$ python3 -q
>>> import numpy as np
>>> from numpy import linalg as LA
>>> np.set_printoptions(precision=2, suppress=True, linewidth=200, legacy="1.25")
>>> def tidy(a):
...     return np.round(a, 2) + 0
... 
>>> out = np.array([[1, -5], [-1, 5]])
>>> E = np.kron(np.eye(2, dtype=int), out)
>>> print(E)
[[ 1 -5  0  0]
 [-1  5  0  0]
 [ 0  0  1 -5]
 [ 0  0 -1  5]]
>>> Uu, sig, Vh = LA.svd(E)
>>> vecs = Vh[:(sig > 1e-8).sum()]
>>> rng = np.random.default_rng(395)
>>> vec = E[2] + -1 * E[1] + rng.integers(2) * np.eye(4)[2]
>>> print(vec)
[ 1. -5.  1. -5.]
>>> print(tidy(vecs.T @ vecs))
[[ 0.04 -0.19  0.    0.  ]
 [-0.19  0.96  0.    0.  ]
 [ 0.    0.    0.04 -0.19]
 [ 0.    0.   -0.19  0.96]]
>>> print(LA.matrix_rank(np.vstack([E, vec])))
2
>>> print(tidy(np.diag(vecs.T @ vecs)))
[0.04 0.96 0.04 0.96]
>>> print(tidy(LA.norm(vec - vecs.T @ vecs @ vec)))
0.0
>>> Uu, sig, Vh = LA.svd(E, full_matrices=False)
>>> print((sig > 1e-8).sum())
2
>>> print(tidy(Uu.T @ Uu))
[[1. 0. 0. 0.]
 [0. 1. 0. 0.]
 [0. 0. 1. 0.]
 [0. 0. 0. 1.]]
>>> r = LA.matrix_rank(E)
>>> print(r)
2
>>> ns = LA.svd(E)[2][r:].T
>>> print(LA.matrix_rank(E.T @ E), LA.matrix_rank(E @ E.T))
2 2
>>> print([int(LA.matrix_rank(E[:i])) for i in range(1, len(E) + 1)])
[1, 1, 2, 2]
>>> print(tidy(ns @ ns.T))
[[0.96 0.19 0.   0.  ]
 [0.19 0.04 0.   0.  ]
 [0.   0.   0.96 0.19]
 [0.   0.   0.19 0.04]]
>>> print(tidy(E @ ns))
[[0. 0.]
 [0. 0.]
 [0. 0.]
 [0. 0.]]
>>> m1 = np.load("block13.npy")
>>> print(m1)
[[ 1  2  0 -3]
 [-2 -3  2  2]
 [-1 -3  1 -2]
 [ 7 11 -6 -9]]
>>> # row 3 dominates
>>> print(LA.cond(m1) > 100)
True
>>> print([round(float(x), 2) for x in LA.svd(m1, compute_uv=False)[:3]])
[17.93, 3.78, 1.17]
>>> print(np.argsort(-LA.norm(m1, axis=0).round(6), kind="stable")[:3])
[1 3 0]
>>> print(tidy(LA.norm(m1, 2) / LA.norm(m1)))
0.98
>>> W0 = np.load("case13.npy")
>>> print(W0)
[[ 4  4  4]
 [ 4  8  8]
 [ 4  8 12]]
>>> r0, v = W0[0], W0[1]
>>> print(r0 @ r0)
48
>>> pr = (r0 @ v) / (r0 @ r0) * r0
>>> print(LA.matrix_rank(np.outer(r0, v)))
1
>>> print(tidy(LA.norm(r0 + v) ** 2 + LA.norm(r0 - v) ** 2))
384.0
>>> W1 = np.array([[-2, -2, 2, 3, 0, -2], [-2, -2, 3, -2, 3, -1], [2, 2, -1, -1, -1, 2]])
>>> b = np.array([5, 2, 0, 4, 4, 2])
>>> H = np.maximum(W0 @ W1 + b, 0)
>>> print((H > 0).astype(int))
[[0 0 1 1 1 0]
 [0 0 1 0 1 1]
 [1 1 1 0 1 1]]
>>> print(H)
[[ 0  0 16  4 12  0]
 [ 0  0 24  0 20  2]
 [ 5  2 20  0 16 10]]
>>> Z = np.array([[3, 3], [1, 3], [2, 3], [2, 2], [0, 3], [2, 0]])
>>> print((H @ Z).round(6).argmax(axis=1))
[1 1 1]
>>> print(W1 @ Z)
[[-2  0]
 [-8  2]
 [ 8  4]]
>>> out = H / np.sqrt((H ** 2).mean(axis=1, keepdims=True))
>>> print(tidy(out[1]))
[0.   0.   1.88 0.   1.56 0.16]
>>> print(LA.matrix_rank(H - H.mean(axis=1, keepdims=True)))
3
>>> print(LA.matrix_rank(out) == LA.matrix_rank(H))
True
>>> A = np.array([[0, 1, 1, 1], [1, 0, 0, 0], [1, 0, 0, 0], [1, 0, 0, 0]])
>>> vals, vecs = LA.eigh(A)
>>> print(np.abs(vecs[:, -1]).round(6).argmax())
0
>>> print(tidy(LA.eigvalsh(A + 2 * np.eye(4))))
[0.27 2.   2.   3.73]
>>> print(tidy(vecs.T @ A @ vecs))
[[-1.73  0.    0.    0.  ]
 [ 0.    0.    0.    0.  ]
 [ 0.    0.    0.    0.  ]
 [ 0.    0.    0.    1.73]]
>>> print(tidy(vecs.T @ vecs))
[[1. 0. 0. 0.]
 [0. 1. 0. 0.]
 [0. 0. 1. 0.]
 [0. 0. 0. 1.]]
>>> print(vals.sum(), np.trace(A))
0.0 0
>>> print(tidy(vecs @ np.diag(vals) @ vecs.T))
[[0. 1. 1. 1.]
 [1. 0. 0. 0.]
 [1. 0. 0. 0.]
 [1. 0. 0. 0.]]
>>> print((vals > 1e-8).sum(), (vals < -1e-8).sum())
1 1
>>> print(tidy(LA.eigvalsh(A @ A)))
[0. 0. 3. 3.]
>>> print(tidy(LA.svd(A, compute_uv=False)))
[1.73 1.73 0.   0.  ]
>>> print(tidy(np.abs(vecs[:, -1])))
[0.71 0.41 0.41 0.41]
>>> cov = A.T @ A
>>> print(cov)
[[3 0 0 0]
 [0 1 1 1]
 [0 1 1 1]
 [0 1 1 1]]
>>> print(LA.matrix_rank(cov))
2
>>> print(LA.cond(A) > 100)
True
>>> print(np.argsort(-LA.norm(A, axis=0).round(6), kind="stable")[:3])
[0 1 2]
>>> Uu, sig, Vh = LA.svd(A)
>>> vecs = Vh[:(sig > 1e-8).sum()]
>>> vec = A[3] + -1 * A[2] + rng.integers(2) * np.eye(4)[2]
>>> print(vec)
[0. 0. 0. 0.]
>>> print(np.allclose(vecs.T @ vecs @ vec, vec))
True
>>> print(tidy(LA.norm(vec - vecs.T @ vecs @ vec)))
0.0
>>> print(LA.matrix_rank(np.vstack([A, vec])))
2
>>> Uu, sig, Vh = LA.svd(A)
>>> print(np.argmax(sig[:-1] / (sig[1:] + 1e-6)) + 1)
2
>>> print(tidy(sig))
[1.73 1.73 0.   0.  ]
>>> out = Uu[:, :2] @ np.diag(sig[:2]) @ Vh[:2]
>>> print(tidy(LA.norm(A - out, 2)), tidy(sig[2]))
0.0 0.0
>>> print(tidy(LA.norm(A - out) / LA.norm(A)))
0.0
>>> print(tidy(out))
[[0. 1. 1. 1.]
 [1. 0. 0. 0.]
 [1. 0. 0. 0.]
 [1. 0. 0. 0.]]
>>> print(LA.matrix_rank(out))
2
>>> data = np.array([[1, -2, 4, -8], [1, -1, 1, -1], [1, 0, 0, 0], [1, 1, 1, 1]])
>>> # row 0 is much longer than the rest
>>> r = LA.matrix_rank(A)
>>> print(r)
2
>>> ns = LA.svd(A)[2][r:].T
>>> print(ns.shape)
(4, 2)
>>> print(tidy(A @ ns))
[[0. 0.]
 [0. 0.]
 [0. 0.]
 [0. 0.]]
>>> X = np.array([[2, 0, 2, 0, 2, 0],
...     [1, -3, 1, -3, 1, -3],
...     [3, -2, 3, -2, 3, -2],
...     [2, 0, 2, 0, 2, 0],
...     [1, -3, 1, -3, 1, -3],
...     [3, -2, 3, -2, 3, -2]])
>>> cov = E.T @ E
>>> print(tidy(LA.svd(E, compute_uv=False) ** 2))
[52. 52.  0.  0.]
>>> print(np.diag(cov))
[ 2 50  2 50]
>>> print(np.allclose(cov, cov.T))
True
>>> print(LA.matrix_rank(cov))
2
>>> print(np.trace(cov), (E ** 2).sum())
104 104
>>> r0 = np.array([0, 0, 5])
>>> print(np.polyval(r0, X[0]))
[5 5 5 5 5 5]
>>> print(np.cross(X[0, :3], X[3, :3]))
[0 0 0]
>>> print(np.correlate(X[0], X[3], "full"))
[ 0  4  0  8  0 12  0  8  0  4  0]
>>> mat = np.array([[0.64, 0.54, -0.04], [1.66, -0.09, -0.16], [2.02, 0.28, -0.18]])
>>> # looks like rank 2
>>> out = mat / LA.norm(mat, axis=1, keepdims=True)
>>> cov = out @ out.T
>>> print(np.argwhere(np.triu(np.abs(cov) > 0.95, 1)))
[[1 2]]
>>> print(tidy(LA.norm(out, axis=1)))
[1. 1. 1.]
>>> print(tidy(np.degrees(np.arccos(np.clip(cov[0, 1], -1, 1)))))
43.23
>>> print(tidy(cov[0]))
[1.   0.73 0.85]
>>> print(tidy(np.einsum("ij,ji->", mat, mat)))
1.99
>>> print(np.kron(np.eye(2, dtype=int), mat))
[[ 0.64  0.54 -0.04  0.    0.   -0.  ]
 [ 1.66 -0.09 -0.16  0.   -0.   -0.  ]
 [ 2.02  0.28 -0.18  0.    0.   -0.  ]
 [ 0.    0.   -0.    0.64  0.54 -0.04]
 [ 0.   -0.   -0.    1.66 -0.09 -0.16]
 [ 0.    0.   -0.    2.02  0.28 -0.18]]
>>> print(tidy(LA.det(mat[::-1])))
0.0
>>> print(tidy(LA.det(2 * mat)), tidy(LA.det(mat)))
0.0 0.0
>>> print(tidy(LA.eigvals(mat).sum().real))
0.37
>>> out = np.array([[0], [1]])
>>> J = np.block([[np.zeros((2, 2)), out], [out.T, np.zeros((1, 1))]])
>>> print(J)
[[0. 0. 0.]
 [0. 0. 1.]
 [0. 1. 0.]]
>>> # rows and columns are dependent
>>> labels = rng.permutation(3)
>>> print(labels)
[0 2 1]
>>> out = J[labels][:, labels]
>>> print(np.diag(out))
[0. 0. 0.]
>>> print(tidy(LA.det(out)), tidy(LA.det(J[labels])))
0.0 0.0
>>> print(np.trace(out))
0.0
>>> vals, vecs = LA.eigh(J)
>>> print(tidy(np.abs(vecs[:, -1])))
[0.   0.71 0.71]
>>> print(tidy(LA.svd(J, compute_uv=False)))
[1. 1. 0.]
>>> print(np.unique(vals.round(6) + 0, return_counts=True)[1])
[1 1 1]
>>> print(vals)
[-1.  0.  1.]
>>> print(vals.sum(), np.trace(J))
0.0 0.0
>>> print(np.abs(vecs[:, -1]).round(6).argmax())
1
